In [1]: import numpy as np

In [2]: from numpy import linalg as LA

In [3]: np.set_printoptions(precision=3, suppress=True, linewidth=160, floatmode="fixed")

In [4]: K = np.load("w.npy")

In [5]: K
Out[5]: 
array([[12.000, -9.000, -9.000],
       [-9.000, 12.000,  9.000],
       [-9.000,  9.000, 12.000]])

In [6]: u = np.array([-1, 1, -2])

In [7]: other = K + np.outer(u, np.eye(3)[2])

In [8]: LA.matrix_rank(LA.inv(other) - LA.inv(K), tol=1e-8)
Out[8]: np.int64(1)

In [9]: K @ K
Out[9]: 
array([[ 306.000, -297.000, -297.000],
       [-297.000,  306.000,  297.000],
       [-297.000,  297.000,  306.000]])

In [10]: np.allclose(K, K.T)
Out[10]: True

In [11]: round(float(LA.det(K)), 3)
Out[11]: 270.0

In [12]: LA.matrix_power(K, 2)
Out[12]: 
array([[ 306.000, -297.000, -297.000],
       [-297.000,  306.000,  297.000],
       [-297.000,  297.000,  306.000]])

In [13]: np.round(np.abs(LA.eigvals(K)).max(), 3)
Out[13]: np.float64(30.0)

In [14]: (K + K.T) / 2
Out[14]: 
array([[12.000, -9.000, -9.000],
       [-9.000, 12.000,  9.000],
       [-9.000,  9.000, 12.000]])

In [15]: P = np.triu(np.array([[7, -6, -6], [-8, 3, 1], [8, -7, -8]]), 1) + np.eye(3)

In [16]: other = P @ K @ LA.inv(P)

In [17]: P @ K - K @ P
Out[17]: 
array([[108.000, -54.000, -45.000],
       [ -9.000, -45.000, -54.000],
       [  0.000, -54.000, -63.000]])

In [18]: LA.matrix_rank(other)
Out[18]: np.int64(3)

In [19]: Q, Rm = LA.qr(K)

In [20]: np.abs(np.diag(Rm))
Out[20]: array([17.493,  4.211,  3.665])

In [21]: Q.shape, Rm.shape
Out[21]: ((3, 3), (3, 3))

In [22]: Rm
Out[22]: 
array([[-17.493,  16.978,  16.978],
       [  0.000,  -4.211,  -2.074],
       [  0.000,   0.000,   3.665]])

In [23]: Q
Out[23]: 
array([[-0.686, -0.629,  0.367],
       [ 0.514, -0.775, -0.367],
       [ 0.514, -0.063,  0.855]])

In [24]: round(abs(Rm[0, 0]), 3), np.round(LA.norm(K[:, 0]), 3)
Out[24]: (np.float64(17.493), np.float64(17.493))

In [25]: np.allclose(Rm.T @ Rm, K.T @ K)
Out[25]: True

In [26]: np.round(np.trace(Q @ Q.T), 3)
Out[26]: np.float64(3.0)

In [27]: evals, V = LA.eigh(K)

In [28]: x0 = np.array([5, 3, -1])

In [29]: V * np.abs(evals) @ V.T
Out[29]: 
array([[12.000, -9.000, -9.000],
       [-9.000, 12.000,  9.000],
       [-9.000,  9.000, 12.000]])

In [30]: V * np.maximum(evals, 0) @ V.T
Out[30]: 
array([[12.000, -9.000, -9.000],
       [-9.000, 12.000,  9.000],
       [-9.000,  9.000, 12.000]])

In [31]: A = np.loadtxt("block3.csv", delimiter=",")

In [32]: A
Out[32]: 
array([[ 0.000,  2.000,  0.000, -6.000, -1.000],
       [-2.000,  0.000,  4.000,  2.000,  0.000],
       [ 0.000, -4.000,  0.000, -4.000, -4.000],
       [ 6.000, -2.000,  4.000,  0.000, -1.000],
       [ 1.000,  0.000,  4.000,  1.000,  0.000]])

In [33]: np.round(A @ LA.pinv(A) @ A, 3) + 0
Out[33]: 
array([[ 0.000,  2.000,  0.000, -6.000, -1.000],
       [-2.000,  0.000,  4.000,  2.000,  0.000],
       [ 0.000, -4.000,  0.000, -4.000, -4.000],
       [ 6.000, -2.000,  4.000,  0.000, -1.000],
       [ 1.000,  0.000,  4.000,  1.000,  0.000]])

In [34]: LA.lstsq(A[:-1].T, A[-1])[2]
Out[34]: np.int32(4)

In [35]: other = np.array([[5, 3], [1, 0]])

In [36]: C = np.array([[-2, -2], [-3, 0]])

In [37]: F = np.block([[other, np.zeros((2, 2))], [np.zeros((2, 2)), C]])

In [38]: F
Out[38]: 
array([[ 5.000,  3.000,  0.000,  0.000],
       [ 1.000,  0.000,  0.000,  0.000],
       [ 0.000,  0.000, -2.000, -2.000],
       [ 0.000,  0.000, -3.000,  0.000]])

In [39]: # 2 blocks once reordered

In [40]: (F != 0).astype(int)
Out[40]: 
array([[1, 1, 0, 0],
       [1, 0, 0, 0],
       [0, 0, 1, 1],
       [0, 0, 1, 0]])

In [41]: (LA.matrix_power((F != 0) + (F.T != 0) + np.eye(4), 4) > 0).astype(int)
Out[41]: 
array([[1, 1, 0, 0],
       [1, 1, 0, 0],
       [0, 0, 1, 1],
       [0, 0, 1, 1]])

In [42]: np.flatnonzero(LA.matrix_power((F != 0) + (F.T != 0) + np.eye(4), 4)[1])
Out[42]: array([0, 1])

In [43]: other = F / LA.norm(F, axis=1, keepdims=True)

In [44]: cov = other @ other.T

In [45]: (np.abs(cov) > 0.9).astype(int)
Out[45]: 
array([[1, 0, 0, 0],
       [0, 1, 0, 0],
       [0, 0, 1, 0],
       [0, 0, 0, 1]])

In [46]: (cov - 2 * np.eye(4)).round(6).argmax(axis=1)
Out[46]: array([1, 0, 3, 2])

In [47]: cov[3]
Out[47]: array([0.000, 0.000, 0.707, 1.000])

In [48]: feats = np.load("case10.npy")

In [49]: feats
Out[49]: 
array([[ 0.000, -2.000,  0.000, -5.000,  3.000, -1.000],
       [ 0.000,  0.000, -3.000, -2.000,  2.000, -3.000],
       [ 3.000,  1.000,  2.000,  5.000,  5.000, -2.000],
       [ 0.000,  0.000,  0.000,  5.000,  3.000,  5.000],
       [ 0.000,  0.000,  0.000,  0.000,  3.000,  1.000],
       [ 0.000,  0.000,  0.000,  3.000,  4.000,  1.000]])

In [50]: rng = np.random.default_rng(713689)

In [51]: labels = rng.permutation(6)

In [52]: labels
Out[52]: array([5, 2, 1, 3, 0, 4])

In [53]: other = feats[labels][:, labels]

In [54]: np.trace(other)
Out[54]: np.float64(11.0)

In [55]: other
Out[55]: 
array([[ 1.000,  0.000,  0.000,  3.000,  0.000,  4.000],
       [-2.000,  2.000,  1.000,  5.000,  3.000,  5.000],
       [-3.000, -3.000,  0.000, -2.000,  0.000,  2.000],
       [ 5.000,  0.000,  0.000,  5.000,  0.000,  3.000],
       [-1.000,  0.000, -2.000, -5.000,  0.000,  3.000],
       [ 1.000,  0.000,  0.000,  0.000,  0.000,  3.000]])

In [56]: np.allclose(other, feats)
Out[56]: False

In [57]: np.diag(other)
Out[57]: array([1.000, 2.000, 0.000, 5.000, 0.000, 3.000])
